$ python3 -q
>>> import numpy as np
>>> import numpy.linalg as la
>>> np.set_printoptions(precision=2, suppress=True, linewidth=140)
>>> arr = np.loadtxt("m.csv", delimiter=",")
>>> arr
array([[ 1., -2.,  0.,  0., -5., -1.,  0.,  5.],
       [-2.,  1., -2.,  0.,  0., -5., -1.,  0.],
       [ 0., -2.,  1., -2.,  0.,  0., -5., -1.],
       [ 0.,  0., -2.,  1., -2.,  0.,  0., -5.],
       [-5.,  0.,  0., -2.,  1., -2.,  0.,  0.],
       [-1., -5.,  0.,  0., -2.,  1., -2.,  0.],
       [ 0., -1., -5.,  0.,  0., -2.,  1., -2.],
       [ 5.,  0., -1., -5.,  0.,  0., -2.,  1.]])
>>> rng = np.random.default_rng(76)
>>> other = arr + rng.integers(-2, 3, (8, 7)) @ rng.integers(-2, 3, (7, 8))
>>> other
array([[  3.,   1.,  -2.,  -6.,  -4.,   5.,  -2.,  11.],
       [-11.,   5., -11.,   0.,   0.,  -3.,  -2.,   1.],
       [  2.,  -9.,   4.,   4.,  -2.,  10.,  -9.,  -7.],
       [ -9.,   0., -15.,   2.,   2.,   3.,   2.,  -4.],
       [ -8.,   4.,   2.,   3.,  -2.,  -5.,   1.,  -1.],
       [  3., -12.,   8.,   5.,  -3.,   6.,  -5.,  -6.],
       [ -4.,   7., -24.,  -6.,   3.,   4.,   3.,   6.],
       [ -7.,  -1.,  -1.,  -9.,   7.,   6.,  -9.,   1.]])
>>> np.abs(other - arr).sum(axis=1)
array([28., 26., 40., 33., 22., 39., 56., 37.])
>>> vals, evecs = la.eigh(arr)
>>> x = np.array([3, 1, 3, 0, 2, 0, 0, 0])
>>> round(x @ arr @ x / (x @ x), 2), round(vals[0], 2), round(vals[-1], 2)
(np.float64(-2.65), np.float64(-7.79), np.float64(9.49))
>>> np.abs(arr).sum(axis=1).max(), round(float(np.abs(vals).max()), 2)
(np.float64(14.0), 9.49)
>>> la.eigvalsh(arr[1:, 1:])
array([-7.77, -4.05, -1.55,  1.56,  3.91,  6.76,  8.14])
>>> idx = rng.permutation(8)
>>> idx
array([2, 5, 7, 4, 0, 6, 1, 3])
>>> other = arr[idx][:, idx]
>>> np.allclose(other, arr)
False
>>> np.sort(np.abs(la.eigvals(other)))
array([0.52, 2.55, 3.45, 6.73, 6.84, 7.65, 7.79, 9.49])
>>> other
array([[ 1.,  0., -1.,  0.,  0., -5., -2., -2.],
       [ 0.,  1.,  0., -2., -1., -2., -5.,  0.],
       [-1.,  0.,  1.,  0.,  5., -2.,  0., -5.],
       [ 0., -2.,  0.,  1., -5.,  0.,  0., -2.],
       [ 0., -1.,  5., -5.,  1.,  0., -2.,  0.],
       [-5., -2., -2.,  0.,  0.,  1., -1.,  0.],
       [-2., -5.,  0.,  0., -2., -1.,  1.,  0.],
       [-2.,  0., -5., -2.,  0.,  0.,  0.,  1.]])
>>> F = np.load("out17.npy")
>>> F
array([[0.25, 0.25, 0.25, 0.25],
       [0.12, 0.25, 0.25, 0.38],
       [0.2 , 0.2 , 0.3 , 0.3 ],
       [0.25, 0.25, 0.25, 0.25]])
>>> # rows sum to 1
>>> f, r1 = arr[6], arr[7]
>>> f @ r1
np.float64(1.0)
>>> f @ f
np.float64(35.0)
>>> pr = (f @ r1) / (f @ f) * f
>>> round(float((r1 - pr) @ f), 2)
0.0
>>> print(np.outer(f, r1))
[[  0.   0.  -0.  -0.   0.   0.  -0.   0.]
 [ -5.  -0.   1.   5.  -0.  -0.   2.  -1.]
 [-25.  -0.   5.  25.  -0.  -0.  10.  -5.]
 [  0.   0.  -0.  -0.   0.   0.  -0.   0.]
 [  0.   0.  -0.  -0.   0.   0.  -0.   0.]
 [-10.  -0.   2.  10.  -0.  -0.   4.  -2.]
 [  5.   0.  -1.  -5.   0.   0.  -2.   1.]
 [-10.  -0.   2.  10.  -0.  -0.   4.  -2.]]
>>> f = np.array([-1, 1, -3, -3, 1, -3, 3])
>>> K = np.array([np.roll(f, i) for i in range(7)])
>>> print(K)
[[-1  1 -3 -3  1 -3  3]
 [ 3 -1  1 -3 -3  1 -3]
 [-3  3 -1  1 -3 -3  1]
 [ 1 -3  3 -1  1 -3 -3]
 [-3  1 -3  3 -1  1 -3]
 [-3 -3  1 -3  3 -1  1]
 [ 1 -3 -3  1 -3  3 -1]]
>>> idx = rng.permutation(7)
>>> other = K[:, idx] * rng.choice([-1, 1], 7)
>>> print(other)
[[ 1  3 -1 -3 -3  1  3]
 [-3 -1  1  1 -3 -3 -3]
 [-3  1 -3 -3  1  3  1]
 [ 1 -3  3 -3 -1 -1 -3]
 [-1  3 -1  1  3  3 -3]
 [ 3 -1  3 -1 -3  3  1]
 [-3  3  3  3  1 -1 -1]]
>>> left, _, VT = la.svd(K.T @ other)
>>> print(np.round(left @ VT, 2) + 0)
[[ 0.  0.  0.  0.  0. -1.  0.]
 [ 0.  0. -1.  0.  0.  0.  0.]
 [ 0. -1.  0.  0.  0.  0.  0.]
 [ 0.  0.  0.  0.  1.  0.  0.]
 [ 1.  0.  0.  0.  0.  0.  0.]
 [ 0.  0.  0.  1.  0.  0.  0.]
 [ 0.  0.  0.  0.  0.  0.  1.]]
>>> np.allclose(K @ K.T, K.T @ K)
True
>>> K @ np.ones(7)
array([-5., -5., -5., -5., -5., -5., -5.])
>>> other = np.array([[-4, 2], [7, -1], [7, 3], [-9, 0], [-1, 6], [5, -9], [8, 4]])
>>> np.einsum("ij->j", K)
array([-5, -5, -5, -5, -5, -5, -5])
>>> print(np.einsum("ik,kj->ij", K, other))
[[ 25  33]
 [ -1 -29]
 [ 13   1]
 [-35  35]
 [-47 -43]
 [ 25  31]
 [-45 -53]]
>>> print(np.vstack([K, other.T]).shape)
(9, 7)
>>> other.T @ K.T
array([[ 25,  -1,  13, -35, -47,  25, -45],
       [ 33, -29,   1,  35, -43,  31, -53]])
>>> print(la.matrix_rank(K @ other))
2
>>> C = np.array([[-2, 1, 2, 1, -1, 0, 2, -2, -2, -2],
...     [2, 0, 1, 1, 1, 2, -1, 1, -2, 0],
...     [1, 0, -1, -2, 1, -1, -1, 2, 2, 1],
...     [2, 2, 0, 0, -1, 1, -2, -1, -1, -2]])
>>> mat = rng.normal(size=(37, 4)) @ C + np.array([-2, -2, 2, 1, 0, 1, 2, 1, -1, 1])
>>> mat.round(2) + 0
array([[-1.08, -1.56,  4.26,  4.1 , -0.32,  4.07,  2.04, -0.47, -5.36, -0.58],
       [-4.33, -3.66, -0.56, -2.  ,  0.56, -2.79,  3.15,  2.63,  4.17,  3.73],
       [-4.14, -4.24, -0.37,  1.66, -1.04, -0.23,  2.92, -0.29,  1.37,  2.99],
       [-1.35, -5.41, -2.77, -3.01,  2.57, -2.27,  0.59,  5.98,  6.28,  6.83],
       [-0.95, -1.57,  1.96,  0.86,  0.13,  1.46,  1.13,  1.31, -1.23,  0.76],
       [ 3.32,  4.03,  6.08,  3.36, -1.81,  6.18, -1.73, -1.89, -8.66, -6.12],
       [-6.62, -1.53,  5.2 ,  1.85, -0.68, -0.22,  6.61, -1.04, -3.  , -0.83],
       [-1.07, -3.31,  4.94,  4.71,  1.46,  4.72,  2.84,  1.42, -5.89,  1.27],
       [ 0.05, -1.08, -1.01, -0.87, -0.99,  0.11, -1.03,  0.98,  1.92,  1.05],
       [-0.56,  1.05,  4.66,  0.74, -0.09,  2.14,  1.43,  0.69, -3.92, -2.27],
       [ 0.38, -0.94,  5.29,  4.53,  0.24,  5.37,  1.31,  0.09, -6.98, -1.21],
       [-8.6 , -2.61,  1.03,  0.04, -2.5 , -3.47,  6.41, -2.32,  2.25,  0.79],
       [-9.3 , -4.92,  2.55, -0.25,  0.72, -3.55,  8.38,  1.34,  2.09,  3.55],
       [ 1.7 ,  0.  ,  2.67,  2.88, -0.95,  4.33, -1.04, -0.36, -4.34, -1.41],
       [ 2.46,  2.65,  3.94,  1.52, -1.29,  4.04, -1.6 , -0.53, -5.12, -3.9 ],
       [-1.99, -4.15,  1.2 ,  0.49,  1.78,  0.59,  2.29,  3.41,  0.51,  3.78],
       [-1.17, -0.19,  4.05,  2.83, -0.99,  3.07,  1.72, -0.92, -4.57, -1.74],
       [ 1.49, -0.66,  4.54,  2.1 ,  1.49,  4.2 ,  0.31,  2.48, -4.94, -0.35],
       [-4.98,  1.08,  5.07,  2.14, -2.71,  0.72,  4.58, -3.38, -4.18, -3.75],
       [-2.57, -1.35,  2.25,  0.75, -0.52,  0.55,  2.36,  0.34, -1.02,  0.21],
       [-4.4 , -5.64,  1.94,  4.22,  0.24,  1.94,  4.42,  0.2 , -1.86,  3.6 ],
       [-6.66, -3.25,  5.08,  2.47,  0.44,  0.22,  7.03,  0.17, -2.94,  0.98],
       [-1.99, -4.38,  1.03,  0.24,  2.03,  0.39,  2.3 ,  3.82,  0.89,  4.16],
       [-1.05,  0.72,  2.64,  0.97, -1.66,  1.53,  0.84, -1.  , -2.37, -2.07],
       [ 0.04, -2.52, -1.95, -3.19,  1.17, -1.56, -0.83,  4.35,  4.73,  3.7 ],
       [ 2.52, -1.72,  0.69,  3.8 , -1.03,  4.96, -2.18, -0.3 , -3.32,  0.45],
       [ 4.72, -1.63, -0.55, -2.44,  2.99,  1.8 , -3.74,  6.64,  1.72,  3.27],
       [ 1.95, -1.17,  5.56,  6.13,  0.32,  7.35,  0.25, -0.11, -8.71, -1.26],
       [-4.56, -5.14, -1.77, -2.26,  1.12, -3.31,  3.17,  3.54,  5.69,  5.56],
       [-6.12, -2.75,  4.44,  1.82,  0.15, -0.08,  6.24,  0.15, -2.23,  0.75],
       [-6.19, -2.39,  6.79,  6.96, -1.8 ,  3.78,  6.85, -3.94, -7.91, -1.75],
       [-4.95, -0.32,  5.4 ,  6.1 , -3.69,  3.46,  4.76, -5.65, -7.06, -3.65],
       [-3.07, -1.95,  2.28,  1.55, -0.69,  0.83,  2.82, -0.13, -1.37,  0.5 ],
       [-0.07, -0.05,  3.83,  2.65, -0.68,  3.49,  0.81, -0.34, -4.58, -1.61],
       [ 5.49, -2.71, -1.76, -2.64,  3.59,  1.84, -4.54,  7.69,  2.86,  4.81],
       [-6.12, -5.67,  0.5 , -0.44,  1.45, -2.39,  5.38,  2.94,  3.15,  5.16],
       [ 0.2 , -3.56, -1.68, -0.66,  0.79,  0.29, -0.75,  3.21,  2.85,  3.98]])
>>> cov = np.cov(mat, rowvar=False)
>>> np.median(mat, axis=0)
array([-1.17, -1.72,  2.55,  1.55,  0.13,  1.46,  2.04,  0.17, -2.23,  0.75])
>>> cov.shape
(10, 10)
>>> print(np.corrcoef(mat.T))
[[ 1.    0.46 -0.14 -0.07  0.3   0.61 -0.97  0.38 -0.18 -0.15]
 [ 0.46  1.    0.55  0.34 -0.55  0.62 -0.38 -0.48 -0.66 -0.9 ]
 [-0.14  0.55  1.    0.83 -0.51  0.61  0.36 -0.73 -0.92 -0.81]
 [-0.07  0.34  0.83  1.   -0.55  0.74  0.26 -0.76 -0.9  -0.66]
 [ 0.3  -0.55 -0.51 -0.55  1.   -0.22 -0.3   0.94  0.52  0.76]
 [ 0.61  0.62  0.61  0.74 -0.22  1.   -0.43 -0.34 -0.86 -0.66]
 [-0.97 -0.38  0.36  0.26 -0.3  -0.43  1.   -0.45 -0.03  0.02]
 [ 0.38 -0.48 -0.73 -0.76  0.94 -0.34 -0.45  1.    0.69  0.79]
 [-0.18 -0.66 -0.92 -0.9   0.52 -0.86 -0.03  0.69  1.    0.86]
 [-0.15 -0.9  -0.81 -0.66  0.76 -0.66  0.02  0.79  0.86  1.  ]]
>>> f, r1 = mat[36], mat[33]
>>> round(float(f @ r1), 2)
-28.67
>>> round(float(f @ f), 2)
51.5
>>> pr = (f @ r1) / (f @ f) * f
>>> r1 - pr
array([ 0.04, -2.03,  2.89,  2.28, -0.24,  3.65,  0.4 ,  1.44, -2.99,  0.61])
>>> left, sv, VT = la.svd(mat)
>>> np.argmax(sv[:-1] / (sv[1:] + 1e-6)) + 1
np.int64(5)
>>> other = left[:, :5] @ np.diag(sv[:5]) @ VT[:5]
>>> round(float(np.abs(mat - other).max()), 2)
0.0
>>> la.matrix_rank(mat, rtol=0.05)
np.int64(5)
>>> dist = la.norm(mat[:, None] - mat[None], axis=-1)
>>> la.matrix_rank(dist ** 2)
np.int64(6)
>>> print(dist[:5, :5])
[[ 0.   15.61 11.04 19.94  6.76]
 [15.61  0.    6.32  7.35  9.62]
 [11.04  6.32  0.   11.73  6.72]
 [19.94  7.35 11.73  0.   13.69]
 [ 6.76  9.62  6.72 13.69  0.  ]]
>>> np.flatnonzero(dist[7] < dist.mean() / 2)
array([ 0,  7, 10, 17])
>>> sv = 10 * 0.9 ** np.arange(8)
>>> Q, _ = la.qr(np.array([[-0.6, 0.8, 0.1, 0.0, 1.1, -0.4, 1.1, -0.3],
...     [0.4, 2.4, 0.9, 0.7, -1.3, -0.4, -0.4, 1.7],
...     [-2.9, -0.9, 0.7, 0.4, -0.4, -0.2, 0.7, 0.5],
...     [1.3, 0.6, -0.3, -1.5, -0.6, -0.8, -2.6, -1.2],
...     [-0.8, -1.1, -0.3, 0.5, 1.1, 0.3, 0.0, 0.1],
...     [-0.4, -1.0, -1.0, 0.1, 1.0, 0.1, -0.5, 0.4],
...     [0.6, -1.1, 1.4, -1.9, -0.2, -1.4, -1.5, 0.0],
...     [-0.7, 0.4, -0.3, 1.1, 2.0, 1.5, -0.3, -0.2]]))
>>> m1 = rng.normal(size=(24, 8)) * sv @ Q
>>> m1
array([[ -1.32,  11.36,  13.45,  -0.1 ,   5.09,   3.55,  -7.36,   1.79],
       [  1.3 ,  -5.64,  -4.27,   0.56,   4.63,  -5.9 ,   9.33,  -3.21],
       [ -1.78,  -9.22,   2.66,  -9.22, -11.43, -12.66, -11.77,  -1.11],
       [-14.56,  17.67,   0.64,  -4.3 ,   2.83,   8.61,  -2.29,  -0.74],
       [-18.14,   0.77,   1.66,   3.84,   0.67,   0.82,  -4.85,  11.8 ],
       [ -6.82,   2.25,   0.97,  16.48,   6.08,  -3.84,   6.19,  -4.7 ],
       [  1.33,  -3.52, -12.56,  11.67,   3.97, -12.57,  -2.32,   3.21],
       [ -4.68,  -4.83,  -5.69, -14.2 ,   7.93,   4.35,  -1.6 ,   0.94],
       [ -8.51,  -8.65,  -5.02,  -0.48,   9.52,   6.43,  19.19,   0.5 ],
       [  5.18,  -5.26,  -6.85,   3.87,   2.2 ,  -1.4 ,  -5.5 ,   6.12],
       [  3.64,   2.62,   1.75,  -0.53, -15.86,   0.51,  -8.89,   9.42],
       [ 13.3 ,   8.58,   7.75,   8.33,   4.45,   9.74,   5.52,  -6.42],
       [  0.66,   8.16,   2.68,   4.44,  -2.62,  -2.84,   3.52,  -1.41],
       [ 11.8 ,  -1.44,   0.02,  -3.42,  -8.27,  -9.76,  -5.19,   0.08],
       [ 13.31,  14.3 ,   5.03,   7.79,   2.39,  -6.34,   5.35,  -2.12],
       [  2.63,  -0.42,   2.88,   7.42,   0.94,   1.07,   5.14,  -6.54],
       [ -0.34,  -8.37,  -3.61,   3.68,   2.99,  -9.54,   3.91,  10.48],
       [ -0.04,   3.  ,  -1.28,   9.06,   7.98,   4.52,  -2.84,   2.78],
       [ -0.11,   1.99,   4.19,   3.72, -14.34,   3.14,  -6.54,  -0.12],
       [  5.04,  -4.33,  -9.48,  -3.53,   8.25,   4.39,  12.24,  -3.97],
       [-15.21,   0.68, -15.83,  -9.62,  -4.92,  -4.1 ,   4.12,  -9.3 ],
       [  8.47,   6.46,   3.82,   5.2 ,   0.1 ,   5.  ,   0.43,   5.49],
       [ -2.29, -15.59,  -0.78,   1.08,   5.95,  -2.66,   7.42,  -2.86],
       [ -3.78,  -3.03,  -0.57,   4.57,   5.69,  -2.33,   2.54,  -3.63]])
>>> Q, evecs = la.qr(m1[:, :4])[0], la.qr(m1[:, 4:])[0]
>>> sv = la.svd(Q.T @ evecs, compute_uv=False)
>>> (sv > 0.9).sum()
np.int64(0)
